$ python3 -q
>>> import numpy as np
>>> import numpy.linalg as la
>>> np.set_printoptions(precision=4, suppress=True, linewidth=200)
>>> rnd = lambda a: np.round(a, 4) + 0
>>> M = np.load("dump.npy")
>>> M
array([[6., 0., 0.],
       [0., 6., 5.],
       [0., 5., 6.]])
>>> B = M / np.sqrt((M ** 2).mean(axis=1, keepdims=True))
>>> rnd(la.norm(B, axis=1))
array([1.7321, 1.7321, 1.7321])
>>> rnd(M - M.mean(axis=1, keepdims=True))
array([[ 4.    , -2.    , -2.    ],
       [-3.6667,  2.3333,  1.3333],
       [-3.6667,  1.3333,  2.3333]])
>>> la.matrix_rank(B) == la.matrix_rank(M)
np.True_
>>> rng = np.random.default_rng(83)
>>> z = rng.permutation(3)
>>> z
array([0, 1, 2])
>>> B = M[z][:, z]
>>> print(rnd(np.sort(np.abs(la.eigvals(B)))))
[ 1.  6. 11.]
>>> rnd(la.det(B)), rnd(la.det(M[z]))
(np.float64(66.0), np.float64(66.0))
>>> np.allclose(B, M)
True
>>> B
array([[6., 0., 0.],
       [0., 6., 5.],
       [0., 5., 6.]])
>>> w, V = la.eig(M)
>>> rnd(np.prod(w))
np.float64(66.0)
>>> rnd(w)
array([11.,  1.,  6.])
>>> rnd(M @ V[:, 0] - w[0] * V[:, 0])
array([0., 0., 0.])
>>> rnd(np.sort(la.eigvals(M @ M)))
array([  1.,  36., 121.])
>>> r0, r1 = M[1], M[2]
>>> print(r0 @ r0)
61.0
>>> r0 @ r1
np.float64(60.0)
>>> pr = (r0 @ r1) / (r0 @ r0) * r0
>>> np.outer(r0, r1)
array([[ 0.,  0.,  0.],
       [ 0., 30., 36.],
       [ 0., 25., 30.]])
>>> rnd(r1 - pr)
array([ 0.    , -0.9016,  1.082 ])
>>> print(la.matrix_rank(np.outer(r0, r1)))
1
>>> rnd(np.poly(M))
array([  1., -18.,  83., -66.])
>>> rnd(la.eigvals(M).sum().real)
np.float64(18.0)
>>> rnd(la.det(M.T))
np.float64(66.0)
>>> rnd(la.eigvals(M))
array([11.,  1.,  6.])
>>> rnd(la.det(M[::-1]))
np.float64(-66.0)
>>> rnd(la.det(2 * M)), rnd(la.det(M))
(np.float64(528.0), np.float64(66.0))
>>> m1 = np.load("x.npy")
>>> print(m1)
[[69.  8. 16.  8.]
 [ 8.  6.  2.  1.]
 [16.  2.  9.  2.]
 [ 8.  1.  2.  6.]]
>>> # symmetric
>>> B = np.array([[2, 8, 6], [8, 7, 0], [0, 7, 3], [3, 0, 2]])
>>> la.matrix_rank(np.vstack([m1, B.T]))
np.int64(4)
>>> m1 @ B
array([[226., 720., 478.],
       [ 67., 120.,  56.],
       [ 54., 205., 127.],
       [ 42.,  85.,  66.]])
>>> np.einsum("ik,kj->ij", m1, B)
array([[226., 720., 478.],
       [ 67., 120.,  56.],
       [ 54., 205., 127.],
       [ 42.,  85.,  66.]])
>>> B @ m1
Traceback (most recent call last):
  File "<python-input-43>", line 1, in <module>
    B @ m1
    ~~^~~~
ValueError: matmul: Input operand 1 has a mismatch in its core dimension 0, with gufunc signature (n?,k),(k,m?)->(n?,m?) (size 4 is different from 3)
>>> A = np.loadtxt("m.csv", delimiter=",")
>>> rnd(A)
array([[ 0.087 , -0.1865, -0.2114],
       [-0.1865,  0.3996,  0.4529],
       [-0.2114,  0.4529,  0.5133]])
>>> Uu, sv, VT = la.svd(A)
>>> print(rnd(sv))
[1. 0. 0.]
>>> np.argmax(sv[:-1] / (sv[1:] + 1e-6)) + 1
np.int64(1)
>>> B = Uu[:, :1] @ np.diag(sv[:1]) @ VT[:1]
>>> print(la.matrix_rank(B))
1
>>> rnd(np.abs(A - B).max())
np.float64(0.0)
>>> la.matrix_rank(A, rtol=0.05)
np.int64(1)
>>> rnd(B)
array([[ 0.087 , -0.1865, -0.2114],
       [-0.1865,  0.3996,  0.4529],
       [-0.2114,  0.4529,  0.5133]])
>>> K = np.load("test15.npy")
>>> rnd(K)
array([[-0.3466,  0.9323,  0.1036],
       [ 0.9323,  0.3546, -0.0717],
       [ 0.1036, -0.0717,  0.992 ]])
>>> r0 = np.array([-1, 0, 5])
>>> B = K + np.outer(r0, np.eye(3)[0])
>>> print(la.matrix_rank(la.inv(B) - la.inv(K), tol=1e-8))
1
>>> la.matrix_rank(B - K)
np.int64(1)
>>> rnd(la.pinv(K))
array([[-0.3466,  0.9323,  0.1036],
       [ 0.9323,  0.3546, -0.0717],
       [ 0.1036, -0.0717,  0.992 ]])
>>> rnd(la.svd(K, compute_uv=False))
array([1., 1., 1.])
>>> rnd(K @ K.T)
array([[1., 0., 0.],
       [0., 1., 0.],
       [0., 0., 1.]])
>>> rnd(K.T @ K)
array([[1., 0., 0.],
       [0., 1., 0.],
       [0., 0., 1.]])
>>> w, V = la.eigh(K)
>>> x0 = np.array([2, 2, 1])
>>> rnd(V * np.abs(w) @ V.T)
array([[1., 0., 0.],
       [0., 1., 0.],
       [0., 0., 1.]])
>>> x0 = np.array([8, 9, -3])
>>> rnd(la.norm(x0)), rnd(la.norm(K @ x0))
(np.float64(12.4097), np.float64(12.4097))
>>> rnd(K.T @ (K @ x0))
array([ 8.,  9., -3.])
>>> print(rnd(la.det(K)))
-1.0
>>> print([p for p in range(1, 25) if np.allclose(la.matrix_power(K, p), np.eye(3))])
[2, 4, 6, 8, 10, 12, 14, 16, 18, 20, 22, 24]
>>> rnd(np.sort(np.abs(np.degrees(np.angle(la.eigvals(K))))))
array([  0.,   0., 180.])
